$ python -q
>>> import numpy as np
>>> np.set_printoptions(suppress=True, linewidth=200)
>>> m1 = np.load("test17.npy")
>>> m1.round(4)
array([[ 0.4237, -0.4237,  0.2542],
       [-0.4237,  0.4237, -0.2542],
       [ 0.2542, -0.2542,  0.1525]])
>>> M2 = m1 / np.linalg.norm(m1, axis=1, keepdims=True)
>>> G = M2 @ M2.T
>>> np.round(np.linalg.norm(M2, axis=1), 4)
array([1., 1., 1.])
>>> np.round(np.sort(np.abs(np.linalg.eigvals(m1))), 4) + 0
array([0., 0., 1.])
>>> round(float(np.abs(np.linalg.eigvals(m1)).max()), 4)
1.0
>>> np.trace(m1)
np.float64(1.0)
>>> (m1 - m1.T) / 2
array([[0., 0., 0.],
       [0., 0., 0.],
       [0., 0., 0.]])
>>> np.round(m1 @ m1, 4)
array([[ 0.4237, -0.4237,  0.2542],
       [-0.4237,  0.4237, -0.2542],
       [ 0.2542, -0.2542,  0.1525]])
>>> np.allclose(m1, m1.T)
True
>>> arr = 0.7 ** np.abs(np.subtract.outer(np.arange(4), np.arange(4)))
>>> arr.round(4)
array([[1.   , 0.7  , 0.49 , 0.343],
       [0.7  , 1.   , 0.7  , 0.49 ],
       [0.49 , 0.7  , 1.   , 0.7  ],
       [0.343, 0.49 , 0.7  , 1.   ]])
>>> (arr - arr.T) / 2
array([[0., 0., 0., 0.],
       [0., 0., 0., 0.],
       [0., 0., 0., 0.],
       [0., 0., 0., 0.]])
>>> np.allclose(arr, arr.T)
True
>>> np.round(np.linalg.matrix_power(arr, 2), 4)
array([[1.8477, 1.9111, 1.7101, 1.372 ],
       [1.9111, 2.2201, 2.086 , 1.7101],
       [1.7101, 2.086 , 2.2201, 1.9111],
       [1.372 , 1.7101, 1.9111, 1.8477]])
>>> np.round(np.sort(np.abs(np.linalg.eigvals(arr))), 4)
array([0.2029, 0.3182, 0.7541, 2.7248])
>>> np.trace(arr)
np.float64(4.0)
>>> round(np.abs(np.linalg.eigvals(arr)).max(), 4)
np.float64(2.7248)
>>> np.round(arr @ arr, 4)
array([[1.8477, 1.9111, 1.7101, 1.372 ],
       [1.9111, 2.2201, 2.086 , 1.7101],
       [1.7101, 2.086 , 2.2201, 1.9111],
       [1.372 , 1.7101, 1.9111, 1.8477]])
>>> vals, V = np.linalg.eigh(arr)
>>> np.round(np.linalg.eigvalsh(arr + 4 * np.eye(4)), 4)
array([4.2029, 4.3182, 4.7541, 6.7248])
>>> np.round(V.T @ arr @ V, 4) + 0
array([[0.2029, 0.    , 0.    , 0.    ],
       [0.    , 0.3182, 0.    , 0.    ],
       [0.    , 0.    , 0.7541, 0.    ],
       [0.    , 0.    , 0.    , 2.7248]])
>>> vals.sum(), np.trace(arr)
(np.float64(4.0), np.float64(4.0))
>>> rng = np.random.default_rng(6003)
>>> labels = rng.permutation(4)
>>> labels
array([0, 3, 2, 1])
>>> M2 = arr[labels][:, labels]
>>> round(np.linalg.det(M2), 4), round(np.linalg.det(arr[labels]), 4)
(np.float64(0.1327), np.float64(-0.1327))
>>> f, r1 = arr[0], arr[1]
>>> np.round(f @ r1, 4)
np.float64(1.9111)
>>> np.round(f @ f, 4)
np.float64(1.8477)
>>> pr = (f @ r1) / (f @ f) * f
>>> np.round(np.outer(f, r1), 4)
array([[0.7   , 1.    , 0.7   , 0.49  ],
       [0.49  , 0.7   , 0.49  , 0.343 ],
       [0.343 , 0.49  , 0.343 , 0.2401],
       [0.2401, 0.343 , 0.2401, 0.1681]])
>>> proj = np.triu(np.array([[2, -8, -6, 0], [2, 3, 3, 0], [4, 4, -1, 5], [2, -5, -9, 9]]), 1) + np.eye(4)
>>> M2 = proj @ arr @ np.linalg.inv(proj)
>>> np.round(np.trace(M2), 4), np.trace(arr)
(np.float64(4.0), np.float64(4.0))
>>> np.linalg.matrix_rank(M2)
np.int64(4)
>>> np.round(proj @ arr - arr @ proj, 4)
array([[ -8.54 ,  -4.2  ,  -7.7  , -10.57 ],
       [  1.47 ,   7.7  ,   4.2  ,  -1.4  ],
       [  1.715,   6.37 ,   4.34 ,   0.   ],
       [  0.   ,   2.744,   0.588,  -3.5  ]])
>>> np.round(np.linalg.det(M2), 4)
np.float64(0.1327)
>>> M2 = np.array([[2, 0], [2, 3]])
>>> basis = np.array([[1, 2, 0, -2], [1, 2, -2, -2], [-1, 1, 1, 0], [1, 0, 0, 0]])
>>> M = np.block([[M2, np.array([[-6, -1, 9, 5], [-7, -9, 1, -5]])], [np.zeros((4, 2)), basis]])
>>> M
array([[ 2.,  0., -6., -1.,  9.,  5.],
       [ 2.,  3., -7., -9.,  1., -5.],
       [ 0.,  0.,  1.,  2.,  0., -2.],
       [ 0.,  0.,  1.,  2., -2., -2.],
       [ 0.,  0., -1.,  1.,  1.,  0.],
       [ 0.,  0.,  1.,  0.,  0.,  0.]])
>>> f, r1 = M[1], M[2]
>>> f @ f
np.float64(169.0)
>>> f @ r1
np.float64(-15.0)
>>> pr = (f @ r1) / (f @ f) * f
>>> np.round(r1 - pr, 4)
array([ 0.1775,  0.2663,  0.3787,  1.2012,  0.0888, -2.4438])
>>> np.round(np.linalg.norm(f + r1) ** 2 + np.linalg.norm(f - r1) ** 2, 4)
np.float64(356.0)
>>> np.linalg.matrix_rank(np.outer(f, r1))
np.int64(1)
>>> np.outer(f, r1)
array([[  0.,   0.,   2.,   4.,   0.,  -4.],
       [  0.,   0.,   3.,   6.,   0.,  -6.],
       [ -0.,  -0.,  -7., -14.,  -0.,  14.],
       [ -0.,  -0.,  -9., -18.,  -0.,  18.],
       [  0.,   0.,   1.,   2.,   0.,  -2.],
       [ -0.,  -0.,  -5., -10.,  -0.,  10.]])
>>> labels = rng.permutation(6)
>>> M2 = M[:, labels] * rng.choice([-1, 1], 6)
>>> M2
array([[-1.,  6., -9.,  5., -0., -2.],
       [-9.,  7., -1., -5., -3., -2.],
       [ 2., -1., -0., -2., -0., -0.],
       [ 2., -1.,  2., -2., -0., -0.],
       [ 1.,  1., -1.,  0., -0., -0.],
       [ 0., -1., -0.,  0., -0., -0.]])
>>> left, _, Vh = np.linalg.svd(M.T @ M2)
>>> np.round(np.linalg.lstsq(M, M2)[0], 4) + 0
array([[ 0.,  0.,  0.,  0.,  0., -1.],
       [ 0.,  0.,  0.,  0., -1.,  0.],
       [ 0., -1.,  0.,  0.,  0.,  0.],
       [ 1.,  0.,  0.,  0.,  0.,  0.],
       [ 0.,  0., -1.,  0.,  0.,  0.],
       [ 0.,  0.,  0.,  1.,  0.,  0.]])
>>> labels
array([3, 2, 4, 5, 1, 0])
>>> Q, V = np.linalg.qr(M2[:, :3])[0], np.linalg.qr(M2[:, 3:])[0]
>>> sigma = np.linalg.svd(Q.T @ V, compute_uv=False)
>>> sigma.round(4)
array([0.999 , 0.9762, 0.6265])
>>> round(float(np.linalg.norm(Q @ Q.T - V @ V.T, 2)), 4)
0.7795
>>> np.round(np.degrees(np.arccos(sigma.clip(0, 1))), 4)
array([ 2.5579, 12.5227, 51.2109])
>>> M2 = np.array([[-3, 0], [2, -1], [3, -5], [2, 0], [5, -5], [4, -5]])
>>> np.einsum("ij,ij->i", M, M)
array([147., 169.,   9.,  13.,   3.,   1.])
>>> np.einsum("ik,kj->ij", M, M2)
array([[ 39., -40.],
       [-54.,  52.],
       [ -1.,   5.],
       [-11.,  15.],
       [  4.,   0.],
       [  3.,  -5.]])
>>> np.vstack([M, M2.T]).shape
(8, 6)
>>> np.einsum("ij->j", M)
array([  4.,   3., -11.,  -5.,   9.,  -4.])
>>> A = np.load("block10.npy")
>>> A
array([[0.5, 0. , 0.5, 0. , 0. ],
       [0.5, 0.5, 0. , 0. , 0. ],
       [0. , 0.5, 0.5, 0. , 0. ],
       [0. , 0. , 0.5, 0.5, 0. ],
       [0.5, 0. , 0. , 0. , 0.5]])
>>> # a transition matrix
>>> Q, V = np.linalg.qr(A[:, :1])[0], np.linalg.qr(A[:, 1:])[0]
>>> sigma = np.linalg.svd(Q.T @ V, compute_uv=False)
>>> np.round(np.degrees(np.arccos(sigma.clip(0, 1))), 4)
array([41.8103])
>>> (sigma > 0.9).sum()
np.int64(0)
>>> proj = np.triu(np.array([[0, 0, 1, 2, 0],
...     [3, 2, 3, 0, 2],
...     [3, 0, 2, 3, 1],
...     [1, 2, 0, 3, 2],
...     [3, 0, 1, 1, 2]]), 1) + np.eye(5)
>>> M2 = proj @ A @ np.linalg.inv(proj)
>>> M2
array([[  0.5,   0.5,   0. ,   0. ,  -1. ],
       [  1.5,   2. ,  -6. ,  15. , -27. ],
       [  0.5,   0.5,   0. ,   0.5,  -1.5],
       [  1. ,   0. ,  -0.5,   0. ,   1.5],
       [  0.5,   0. ,  -0.5,   0.5,   0. ]])
>>> np.trace(M2), np.trace(A)
(np.float64(2.5), np.float64(2.5))
>>> def softmax(z):
...     e = np.exp(z - z.max(axis=-1, keepdims=True))
...     return e / e.sum(axis=-1, keepdims=True)
... 
>>> np.round(softmax(A[3]), 4)
array([0.1588, 0.1588, 0.2618, 0.2618, 0.1588])
>>> np.round(softmax(A[3] + 3), 4)
array([0.1588, 0.1588, 0.2618, 0.2618, 0.1588])
>>> np.round(softmax(A).sum(axis=1), 4)
array([1., 1., 1., 1., 1.])
>>> scores = A @ A.T / np.sqrt(5)
>>> np.round(softmax(scores)[3] @ A, 4)
array([0.2841, 0.193 , 0.3178, 0.114 , 0.0911])
>>> softmax(scores).round(6).argmax(axis=1)
array([0, 1, 2, 3, 4])
>>> F = np.load("w.npy")
>>> F
array([[5., 1., 1., 1., 1., 1., 1., 1.],
       [1., 5., 1., 1., 1., 1., 1., 1.],
       [1., 1., 5., 1., 1., 1., 1., 1.],
       [1., 1., 1., 5., 1., 1., 1., 1.],
       [1., 1., 1., 1., 5., 1., 1., 1.],
       [1., 1., 1., 1., 1., 5., 1., 1.],
       [1., 1., 1., 1., 1., 1., 5., 1.],
       [1., 1., 1., 1., 1., 1., 1., 5.]])
>>> vals, V = np.linalg.eigh(F)
>>> round(vals.sum(), 4), np.trace(F)
(np.float64(40.0), np.float64(40.0))
>>> np.round(V.T @ V, 4) + 0
array([[1., 0., 0., 0., 0., 0., 0., 0.],
       [0., 1., 0., 0., 0., 0., 0., 0.],
       [0., 0., 1., 0., 0., 0., 0., 0.],
       [0., 0., 0., 1., 0., 0., 0., 0.],
       [0., 0., 0., 0., 1., 0., 0., 0.],
       [0., 0., 0., 0., 0., 1., 0., 0.],
       [0., 0., 0., 0., 0., 0., 1., 0.],
       [0., 0., 0., 0., 0., 0., 0., 1.]])
>>> np.round(np.linalg.eigvalsh(F + 2 * np.eye(8)), 4)
array([ 6.,  6.,  6.,  6.,  6.,  6.,  6., 14.])
>>> np.round(np.abs(V[:, -1]), 4)
array([0.3536, 0.3536, 0.3536, 0.3536, 0.3536, 0.3536, 0.3536, 0.3536])
>>> np.round(V.T @ F @ V, 4) + 0
array([[ 4.,  0.,  0.,  0.,  0.,  0.,  0.,  0.],
       [ 0.,  4.,  0.,  0.,  0.,  0.,  0.,  0.],
       [ 0.,  0.,  4.,  0.,  0.,  0.,  0.,  0.],
       [ 0.,  0.,  0.,  4.,  0.,  0.,  0.,  0.],
       [ 0.,  0.,  0.,  0.,  4.,  0.,  0.,  0.],
       [ 0.,  0.,  0.,  0.,  0.,  4.,  0.,  0.],
       [ 0.,  0.,  0.,  0.,  0.,  0.,  4.,  0.],
       [ 0.,  0.,  0.,  0.,  0.,  0.,  0., 12.]])
>>> np.round(np.linalg.eigvalsh(F @ F), 4)
array([ 16.,  16.,  16.,  16.,  16.,  16.,  16., 144.])
>>> np.unique(vals.round(6) + 0, return_counts=True)[1]
array([7, 1])
>>> (F + F.T) / 2
array([[5., 1., 1., 1., 1., 1., 1., 1.],
       [1., 5., 1., 1., 1., 1., 1., 1.],
       [1., 1., 5., 1., 1., 1., 1., 1.],
       [1., 1., 1., 5., 1., 1., 1., 1.],
       [1., 1., 1., 1., 5., 1., 1., 1.],
       [1., 1., 1., 1., 1., 5., 1., 1.],
       [1., 1., 1., 1., 1., 1., 5., 1.],
       [1., 1., 1., 1., 1., 1., 1., 5.]])
>>> np.allclose(F @ F.T, F.T @ F)
True
>>> np.round(np.linalg.matrix_power(F, 4), 4)
array([[2816., 2560., 2560., 2560., 2560., 2560., 2560., 2560.],
       [2560., 2816., 2560., 2560., 2560., 2560., 2560., 2560.],
       [2560., 2560., 2816., 2560., 2560., 2560., 2560., 2560.],
       [2560., 2560., 2560., 2816., 2560., 2560., 2560., 2560.],
       [2560., 2560., 2560., 2560., 2816., 2560., 2560., 2560.],
       [2560., 2560., 2560., 2560., 2560., 2816., 2560., 2560.],
       [2560., 2560., 2560., 2560., 2560., 2560., 2816., 2560.],
       [2560., 2560., 2560., 2560., 2560., 2560., 2560., 2816.]])
>>> np.allclose(F, F.T)
True
>>> np.trace(F)
np.float64(40.0)
>>> round(float(np.abs(np.linalg.eigvals(F)).max()), 4)
12.0
>>> W0 = np.load("mat.npy")
>>> W0
array([[-1,  4, -3, -4, -1,  0, -1, -3],
       [-3, -1,  4, -3, -4, -1,  0, -1],
       [-1, -3, -1,  4, -3, -4, -1,  0],
       [ 0, -1, -3, -1,  4, -3, -4, -1],
       [-1,  0, -1, -3, -1,  4, -3, -4],
       [-4, -1,  0, -1, -3, -1,  4, -3],
       [-3, -4, -1,  0, -1, -3, -1,  4],
       [ 4, -3, -4, -1,  0, -1, -3, -1]])
>>> f = np.array([-4, 4, 0, -3, -2, 0, -1, 3])
>>> M2 = W0 + np.outer(f, np.eye(8)[5])
>>> M2
array([[-1.,  4., -3., -4., -1., -4., -1., -3.],
       [-3., -1.,  4., -3., -4.,  3.,  0., -1.],
       [-1., -3., -1.,  4., -3., -4., -1.,  0.],
       [ 0., -1., -3., -1.,  4., -6., -4., -1.],
       [-1.,  0., -1., -3., -1.,  2., -3., -4.],
       [-4., -1.,  0., -1., -3., -1.,  4., -3.],
       [-3., -4., -1.,  0., -1., -4., -1.,  4.],
       [ 4., -3., -4., -1.,  0.,  2., -3., -1.]])
>>> np.linalg.matrix_rank(np.linalg.inv(M2) - np.linalg.inv(W0), tol=1e-8)
np.int64(1)
>>> np.linalg.matrix_rank(M2 - W0)
np.int64(1)
